>>> import numpy as np
>>> import numpy.linalg as la
>>> np.set_printoptions(precision=2, suppress=True, linewidth=200, sign=" ")
>>> M = np.loadtxt("arr.csv", delimiter=",")
>>> M
array([[ 0.48,  0.05,  0.02],
       [ 0.16,  0.14,  0.02],
       [-0.12, -0.47, -0.06],
       [-1.  , -0.93, -0.27],
       [ 0.97,  0.97,  0.29],
       [ 0.27,  0.98,  0.25],
       [-0.51, -0.98, -0.27],
       [ 0.24, -0.54, -0.06],
       [ 0.62, -1.  , -0.58],
       [-0.45, -0.74, -0.12],
       [-0.2 , -0.3 , -0.04],
       [-0.79,  0.26,  0.  ],
       [-0.82, -0.82, -0.16],
       [ 1.  , -0.8 , -0.02],
       [-0.93,  0.4 ,  0.  ],
       [ 0.08,  0.33,  0.04],
       [ 0.74,  0.69,  0.12],
       [ 0.62, -0.62, -0.06],
       [ 0.89,  0.62,  0.12],
       [ 0.16, -0.74, -0.1 ],
       [ 0.92,  1.  ,  0.4 ],
       [ 0.89, -0.89, -0.12],
       [ 0.99, -0.58,  0.  ],
       [-0.62,  1.  ,  0.45],
       [-0.79,  1.  ,  0.49],
       [-0.54,  0.84,  0.12],
       [-0.83, -1.  , -0.45],
       [ 0.95,  0.56,  0.12]])
>>> vec = np.array([3, 1, 0])
>>> target = M @ vec
>>> np.round(la.pinv(M) @ M, 2) + 0
array([[ 1.,  0.,  0.],
       [ 0.,  1.,  0.],
       [ 0.,  0.,  1.]])
>>> np.round(la.lstsq(M, target)[0], 2) + 0
array([ 3.,  1.,  0.])
>>> rng = np.random.default_rng(46107)
>>> target = target + 0.05 * rng.normal(size=28)
>>> target
array([ 1.53,  0.58, -0.88, -3.87,  3.94,  1.84, -2.49,  0.23,  0.9 , -2.05, -0.82, -2.1 , -3.25,  2.22, -2.35,  0.55,  2.89,  1.23,  3.29, -0.26,  3.75,  1.76,  2.49, -0.78, -1.35, -0.73, -3.48,
        3.43])
>>> c, *_ = la.lstsq(M, target)
>>> c.round()
array([ 3.,  1.,  0.])
>>> [round(float(la.norm(la.solve(M.T @ M + lam * np.eye(3), M.T @ target))), 2) for lam in (0, 1, 10, 100)]
[3.15, 2.94, 1.87, 0.41]
>>> z = rng.permutation(3)
>>> other = M[:, z] * rng.choice([-1, 1], 3)
>>> other
array([[ 0.02,  0.48,  0.05],
       [ 0.02,  0.16,  0.14],
       [-0.06, -0.12, -0.47],
       [-0.27, -1.  , -0.93],
       [ 0.29,  0.97,  0.97],
       [ 0.25,  0.27,  0.98],
       [-0.27, -0.51, -0.98],
       [-0.06,  0.24, -0.54],
       [-0.58,  0.62, -1.  ],
       [-0.12, -0.45, -0.74],
       [-0.04, -0.2 , -0.3 ],
       [ 0.  , -0.79,  0.26],
       [-0.16, -0.82, -0.82],
       [-0.02,  1.  , -0.8 ],
       [ 0.  , -0.93,  0.4 ],
       [ 0.04,  0.08,  0.33],
       [ 0.12,  0.74,  0.69],
       [-0.06,  0.62, -0.62],
       [ 0.12,  0.89,  0.62],
       [-0.1 ,  0.16, -0.74],
       [ 0.4 ,  0.92,  1.  ],
       [-0.12,  0.89, -0.89],
       [ 0.  ,  0.99, -0.58],
       [ 0.45, -0.62,  1.  ],
       [ 0.49, -0.79,  1.  ],
       [ 0.12, -0.54,  0.84],
       [-0.45, -0.83, -1.  ],
       [ 0.12,  0.95,  0.56]])
>>> left, _, VT = la.svd(M.T @ other)
>>> np.round(left @ VT, 2) + 0
array([[ 0.,  1.,  0.],
       [ 0.,  0.,  1.],
       [ 1.,  0.,  0.]])
>>> z
array([ 2,  0,  1])
>>> np.round(la.lstsq(M, other)[0], 2) + 0
array([[ 0.,  1.,  0.],
       [ 0.,  0.,  1.],
       [ 1.,  0.,  0.]])
>>> D = la.norm(other[:, None] - other[None], axis=-1)
>>> D.mean(axis=1).argmax()
np.int64(24)
>>> D[:5, :5]
array([[ 0.  ,  0.33,  0.8 ,  1.8 ,  1.08],
       [ 0.33,  0.  ,  0.68,  1.6 ,  1.19],
       [ 0.8 ,  0.68,  0.  ,  1.01,  1.84],
       [ 1.8 ,  1.6 ,  1.01,  0.  ,  2.79],
       [ 1.08,  1.19,  1.84,  2.79,  0.  ]])
>>> D.shape
(28, 28)
>>> la.matrix_rank(D ** 2)
np.int64(5)
>>> D[19].round(6).argsort(kind="stable")[:4]
array([ 19,   7,   2,  17])
>>> D = la.norm(M[:, None] - M[None], axis=-1)
>>> D[22].round(6).argsort(kind="stable")[:4]
array([ 22,  13,  21,  17])
>>> D[:5, :5]
array([[ 0.  ,  0.33,  0.8 ,  1.8 ,  1.08],
       [ 0.33,  0.  ,  0.68,  1.6 ,  1.19],
       [ 0.8 ,  0.68,  0.  ,  1.01,  1.84],
       [ 1.8 ,  1.6 ,  1.01,  0.  ,  2.79],
       [ 1.08,  1.19,  1.84,  2.79,  0.  ]])
>>> cen = (M - M.mean(axis=0)) / M.std(axis=0)
>>> np.argwhere(np.abs(cen) > 2)
array([[  8,   2],
       [ 24,   2]])
>>> cen.std(axis=0)
array([ 1.,  1.,  1.])
>>> c = la.lstsq(np.delete(cen, 2, axis=1), cen[:, 2])[0]
>>> round(float(1 - np.var(cen[:, 2] - np.delete(cen, 2, axis=1) @ c)), 2)
0.77
>>> c
array([ 0.07,  0.86])
>>> K = np.eye(4, dtype=int)[rng.permutation(4)]
>>> K
array([[ 0,  0,  0,  1],
       [ 1,  0,  0,  0],
       [ 0,  0,  1,  0],
       [ 0,  1,  0,  0]])
>>> z = rng.permutation(4)
>>> z
array([ 1,  2,  3,  0])
>>> other = K[z][:, z]
>>> round(la.det(other), 2), round(la.det(K[z]), 2)
(np.float64(1.0), np.float64(-1.0))
>>> other
array([[ 0,  0,  0,  1],
       [ 0,  1,  0,  0],
       [ 1,  0,  0,  0],
       [ 0,  0,  1,  0]])
>>> np.sort(np.abs(la.eigvals(other)))
array([ 1.,  1.,  1.,  1.])
>>> np.trace(other)
np.int64(1)
>>> vec = np.array([-2, 1, 1, -2])
>>> np.abs(la.eigvals(K))
array([ 1.,  1.,  1.,  1.])
>>> np.sort(np.abs(np.degrees(np.angle(la.eigvals(K)))))
array([   0.,    0.,  120.,  120.])
>>> [p for p in range(1, 25) if np.allclose(la.matrix_power(K, p), np.eye(4))]
[3, 6, 9, 12, 15, 18, 21, 24]
>>> round(la.det(K), 2)
np.float64(1.0)
>>> round(la.norm(vec), 2), round(float(la.norm(K @ vec)), 2)
(np.float64(3.16), 3.16)
>>> 4 - la.matrix_rank(K - np.eye(4), tol=1e-8)
np.int64(2)
>>> K.T @ (K @ vec)
array([-2,  1,  1, -2])
>>> la.inv(K)
array([[ 0.,  1.,  0.,  0.],
       [ 0.,  0.,  0.,  1.],
       [ 0.,  0.,  1.,  0.],
       [ 1.,  0.,  0.,  0.]])
>>> m1 = np.load("a.npy")
>>> m1
array([[ 37.55,  -9.92,  -0.26,  10.7 ],
       [ 30.8 ,  -9.68,  -0.34,  10.06],
       [ 29.83,  -9.64,  -0.35,   9.97],
       [ 29.27,  -9.61,  -0.35,   9.91],
       [ 27.26,  -9.49,  -0.37,   9.71],
       [ 22.18,  -9.12,  -0.38,   9.18],
       [ 14.94,  -8.33,  -0.36,   8.35],
       [  9.04,  -7.35,  -0.28,   7.55],
       [  7.64,  -7.06,  -0.25,   7.34],
       [  4.1 ,  -6.13,  -0.14,   6.72],
       [  0.56,  -4.8 ,   0.03,   5.87],
       [  0.34,  -4.69,   0.04,   5.8 ],
       [ -2.77,  -1.63,   0.36,   3.62],
       [ -2.13,  -0.45,   0.36,   2.2 ],
       [ -0.81,   0.01,   0.18,   0.8 ],
       [ -0.37,   0.03,   0.09,   0.37],
       [  0.58,  -0.12,  -0.16,  -0.6 ],
       [  1.39,  -0.47,  -0.45,  -1.5 ],
       [  2.02,  -0.94,  -0.75,  -2.32],
       [  3.24,  -3.1 ,  -1.86,  -4.85],
       [  3.43,  -4.39,  -2.45,  -6.01],
       [  3.43,  -4.54,  -2.52,  -6.14],
       [  2.35,  -9.93,  -4.78, -10.07],
       [ -0.11, -15.08,  -6.81, -13.24],
       [ -6.22, -24.06, -10.23, -18.17],
       [-10.84, -29.7 , -12.32, -21.05],
       [-18.81, -38.39, -15.51, -25.27]])
>>> r0, g = m1[14], m1[20]
>>> round(r0 @ r0, 2)
np.float64(1.33)
>>> pr = (r0 @ g) / (r0 @ r0) * r0
>>> g - pr
array([-1.49, -4.32, -1.38, -1.16])
>>> la.matrix_rank(np.outer(r0, g))
np.int64(1)
>>> np.outer(r0, g)
array([[-2.78,  3.56,  1.99,  4.88],
       [ 0.03, -0.04, -0.02, -0.06],
       [ 0.61, -0.77, -0.43, -1.06],
       [ 2.74, -3.51, -1.96, -4.81]])
>>> left, sigma, VT = la.svd(m1)
>>> sigma.round(2) + 0
array([ 88.83,  73.71,  19.2 ,   0.  ])
>>> other = left[:, :3] @ np.diag(sigma[:3]) @ VT[:3]
>>> np.round(np.abs(m1 - other).max(), 2)
np.float64(0.0)
>>> la.matrix_rank(m1, rtol=0.05)
np.int64(3)
>>> round(la.norm(m1 - other, 2), 2), round(float(sigma[3]), 2)
(np.float64(0.0), 0.0)
>>> cen = m1 - m1.mean(axis=0)
>>> left, sigma, VT = la.svd(cen, full_matrices=False)
>>> la.matrix_rank(cen)
np.int64(3)
>>> round((sigma ** 2).sum() ** 2 / (sigma ** 4).sum(), 2)
np.float64(1.68)
>>> np.abs(VT[0]).argmax()
np.int64(0)
>>> sigma.round(2) + 0
array([ 87.01,  49.01,  18.57,   0.  ])
>>> left, sigma, VT = la.svd(m1)
>>> V = VT[:(sigma > 1e-8).sum()]
>>> vec = m1[23] + 2 * m1[0] + rng.integers(2) * np.eye(4)[1]
>>> vec
array([ 74.99, -33.92,  -7.33,   8.17])
>>> np.round(V.T @ V, 2) + 0
array([[ 1.  ,  0.  ,  0.  ,  0.  ],
       [ 0.  ,  0.94,  0.23, -0.05],
       [ 0.  ,  0.23,  0.1 ,  0.19],
       [ 0.  , -0.05,  0.19,  0.96]])
>>> np.diag(V.T @ V)
array([ 1.  ,  0.94,  0.1 ,  0.96])
>>> la.matrix_rank(np.vstack([m1, vec]))
np.int64(4)
>>> np.round(la.norm(vec - V.T @ V @ vec), 2)
np.float64(0.25)
>>> J = np.loadtxt("block17.csv", delimiter=",")
>>> J
array([[-10.41,   2.74,  16.86],
       [ -5.08, -19.34,   0.41],
       [  3.86,  10.29, -16.71],
       [ -8.09, -17.11,  -6.46],
       [ -3.29,  -2.95,  19.51],
       [ -9.1 ,  -6.97,  16.39],
       [ -6.19,  15.97,  10.33],
       [ -6.64, -14.94,  11.52],
       [ 14.41,  -0.56,  13.86],
       [ -3.33, -15.84, -11.75],
       [-15.31,   5.13,  11.8 ],
       [-18.29,   2.83,  -7.59],
       [  5.12,  17.64,  -7.91],
       [-11.98,  -9.33, -13.02],
       [-14.96,  13.1 ,  -2.16],
       [-18.02,  -6.14,   6.14],
       [ 10.43,  10.78,  13.23],
       [-13.2 ,   0.22,  15.02],
       [ -6.64, -11.1 , -15.25],
       [  7.63,  -8.91,  16.2 ],
       [  0.32, -17.1 , -10.37],
       [ -3.3 , -19.65,  -1.75],
       [  5.57,  15.36,  11.54],
       [ 15.68, -11.19,   5.38],
       [ -5.84,   5.49,  18.32],
       [ -5.36, -18.95,  -3.5 ],
       [  4.49, -18.7 ,   5.5 ],
       [  9.11,  14.97,  -9.63],
       [ -2.56,  18.38,  -7.45]])
>>> vec = np.array([2, 0, 3])
>>> a = np.maximum(J @ vec, 0)
>>> np.flatnonzero(a > 1e-9)
array([  0,   4,   5,   6,   7,   8,  10,  16,  17,  19,  22,  23,  24,  26])
>>> J.T @ a
array([1656.05, -302.87, 7324.96])
>>> hat = J @ la.solve(J.T @ J, J.T)
>>> np.allclose(hat @ hat, hat)
True
>>> np.round(la.eigvalsh(hat), 2) + 0
array([ 0.,  0.,  0.,  0.,  0.,  0.,  0.,  0.,  0.,  0.,  0.,  0.,  0.,  0.,  0.,  0.,  0.,  0.,  0.,  0.,  0.,  0.,  0.,  0.,  0.,  0.,  1.,  1.,  1.])
>>> vec = np.array([0, 2, 0])
>>> la.norm(J @ vec) <= la.norm(J, 2) * la.norm(vec) + 1e-9
np.True_
>>> vec @ J
Traceback (most recent call last):
  File "<python-input-94>", line 1, in <module>
    vec @ J
    ~~~~^~~
ValueError: matmul: Input operand 1 has a mismatch in its core dimension 0, with gufunc signature (n?,k),(k,m?)->(n?,m?) (size 29 is different from 3)
>>> W0 = np.loadtxt("layer0.csv", delimiter=",")
>>> W0
array([[ 1.,  0.,  0.,  0.],
       [ 0.,  3.,  0.,  0.],
       [ 0.,  0.,  3.,  0.],
       [ 0.,  0.,  0.,  1.]])
>>> hat = np.triu(np.array([[-1, 1, 3, -1], [3, -1, -2, 1], [1, 1, -1, 1], [1, -3, 2, -3]]), 1) + np.eye(4)
>>> other = hat @ W0 @ la.inv(hat)
>>> other
array([[  1.,   2.,  10., -12.],
       [  0.,   3.,   0.,  -2.],
       [  0.,   0.,   3.,  -2.],
       [  0.,   0.,   0.,   1.]])
>>> la.matrix_rank(other)
np.int64(4)
>>> F = np.loadtxt("sample12.csv", delimiter=",")
>>> F
array([[ 23.,  30.,  22.],
       [  0.,   6.,   6.],
       [ 29.,  36.,  26.],
       [  0.,   0.,   0.],
       [ 26.,  33.,  24.],
       [  2.,   9.,   8.],
       [  0.,   0.,   0.],
       [  8.,  15.,  12.],
       [  0.,   0.,   0.],
       [  0.,   6.,   6.],
       [  0.,   0.,   0.],
       [  8.,  15.,  12.],
       [ 17.,  24.,  18.],
       [ 17.,  24.,  18.],
       [ 26.,  33.,  24.],
       [  0.,   0.,   0.],
       [  0.,   0.,   0.],
       [ 26.,  33.,  24.],
       [ 14.,  21.,  16.]])
>>> other = np.c_[F[:, :1] @ np.array([[-3]]), np.array([-3, 0, -1, -2, 1, -1, -2, -1, -3, 0, -2, -2, -2, -1, 0, -1, -3, -2, 1])]
>>> other
array([[-69.,  -3.],
       [  0.,   0.],
       [-87.,  -1.],
       [  0.,  -2.],
       [-78.,   1.],
       [ -6.,  -1.],
       [  0.,  -2.],
       [-24.,  -1.],
       [  0.,  -3.],
       [  0.,   0.],
       [  0.,  -2.],
       [-24.,  -2.],
       [-51.,  -2.],
       [-51.,  -1.],
       [-78.,   0.],
       [  0.,  -1.],
       [  0.,  -3.],
       [-78.,  -2.],
       [-42.,   1.]])
>>> np.round(la.lstsq(F, other[:, 0])[0], 2) + 0
array([-3.,  0.,  0.])
>>> la.norm(la.qr(F)[0].T @ other, axis=0) ** 2 / ((other ** 2).sum(axis=0) + 1e-12)
array([ 1.  ,  0.19])
>>> la.matrix_rank(other)
np.int64(2)
>>> la.matrix_rank(np.c_[F, other])
np.int64(4)
>>> np.round(la.norm(other - F @ la.lstsq(F, other)[0], axis=0), 2) + 0
array([ 0.  ,  6.85])
>>> vec = np.array([3, 3, 3])
>>> target = F @ vec
>>> target
array([ 225.,   36.,  273.,    0.,  249.,   57.,    0.,  105.,    0.,   36.,    0.,  105.,  177.,  177.,  249.,    0.,    0.,  249.,  153.])
>>> target = target + 0.1 * rng.normal(size=19)
>>> target
array([224.95,  36.17, 272.95,  -0.07, 249.09,  56.87,  -0.04, 105.01,   0.01,  35.99,  -0.01, 104.92, 176.93, 176.91, 248.98,  -0.04,  -0.21, 249.02, 153.04])
>>> c, *_ = la.lstsq(F, target)
>>> np.round(la.norm(target - F @ c), 2)
np.float64(0.33)
>>> la.cond(F) > 100
np.True_
>>> [round(float(x), 2) for x in la.svd(F, compute_uv=False)[:3]]
[126.82, 9.74, 0.22]
>>> r0 = np.array([3, 5, 3])
>>> mat = 5 * np.eye(3) + np.outer(r0, r0)
>>> mat
array([[ 14.,  15.,   9.],
       [ 15.,  30.,  15.],
       [  9.,  15.,  14.]])
>>> hat = np.triu(np.array([[-2, -3, -3], [0, 1, -1], [0, 3, 1]]), 1) + np.eye(3)
>>> other = hat @ mat @ la.inv(hat)
>>> round(la.det(other), 2)
np.float64(1200.0)
>>> np.poly(other)
array([    1.,   -58.,   505., -1200.])
